% python3 -q
>>> import numpy as np
>>> import numpy.linalg as la
>>> np.set_printoptions(precision=3, suppress=True, linewidth=200)
>>> E, _ = la.qr(np.array([[-1.3, 0.8, 1.4], [0.3, -1.1, -0.9], [2.3, 1.4, 0.1]]))
>>> E
array([[-0.489,  0.625,  0.608],
       [ 0.113, -0.646,  0.755],
       [ 0.865,  0.438,  0.245]])
>>> (E + E.T) / 2
array([[-0.489,  0.369,  0.737],
       [ 0.369, -0.646,  0.596],
       [ 0.737,  0.596,  0.245]])
>>> np.round(np.trace(E), 3)
np.float64(-0.89)
>>> rng = np.random.default_rng(60478)
>>> labels = rng.permutation(3)
>>> labels
array([0, 1, 2])
>>> B = E[labels][:, labels]
>>> np.sort(np.abs(la.eigvals(B)))
array([1., 1., 1.])
>>> B = np.array([[-3, 0, -2, 3], [0, -1, -2, 1], [-2, -2, 3, 3], [0, -1, 1, 1]])
>>> B[-1] = B[0]
>>> mat = B + 0.3 * np.eye(4)
>>> mat
array([[-2.7,  0. , -2. ,  3. ],
       [ 0. , -0.7, -2. ,  1. ],
       [-2. , -2. ,  3.3,  3. ],
       [-3. ,  0. , -2. ,  3.3]])
>>> Uu, s, vt = la.svd(mat)
>>> np.argmax(s[:-1] / (s[1:] + 1e-6)) + 1
np.int64(3)
>>> s
array([7.212, 4.862, 1.384, 0.004])
>>> B = Uu[:, :3] @ np.diag(s[:3]) @ vt[:3]
>>> round(np.abs(mat - B).max(), 3)
np.float64(0.002)
>>> np.round(la.norm(mat - B) / la.norm(mat), 3)
np.float64(0.0)
>>> round(la.norm(mat - B, 2), 3), np.round(s[3], 3)
(np.float64(0.004), np.float64(0.004))
>>> B.round(3) + 0
array([[-2.698,  0.002, -2.   ,  3.002],
       [ 0.   , -0.7  , -2.   ,  1.   ],
       [-2.   , -2.   ,  3.3  ,  3.   ],
       [-3.002, -0.002, -2.   ,  3.298]])
>>> round(la.det(2 * E), 3), round(la.det(E), 3)
(np.float64(8.0), np.float64(1.0))
>>> round(la.det(E.T), 3)
np.float64(1.0)
>>> la.eigvals(E)
array([ 1.   +0.j   , -0.945+0.327j, -0.945-0.327j])
>>> round(np.einsum("ii->", E), 3)
np.float64(-0.89)
>>> X = np.load("sample17.npy")
>>> X
array([[ 2,  0,  6,  4],
       [-3,  0, -9, -6],
       [ 0,  0,  0,  0]])
>>> rk = la.matrix_rank(X)
>>> rk
np.int64(1)
>>> ns = la.svd(X)[2][rk:].T
>>> [int(la.matrix_rank(X[:i])) for i in range(1, len(X) + 1)]
[1, 1, 1]
>>> np.allclose(X @ ns, 0)
True
>>> la.matrix_rank(X.T @ X), la.matrix_rank(X @ X.T)
(np.int64(1), np.int64(1))
>>> [int(la.matrix_rank(np.delete(X, i, axis=0))) for i in range(3)]
[1, 1, 1]
>>> np.round(X @ ns, 3) + 0
array([[0., 0., 0.],
       [0., 0., 0.],
       [0., 0., 0.]])
>>> [int(la.matrix_rank(X[:, :j + 1])) for j in range(4)]
[1, 1, 1, 1]
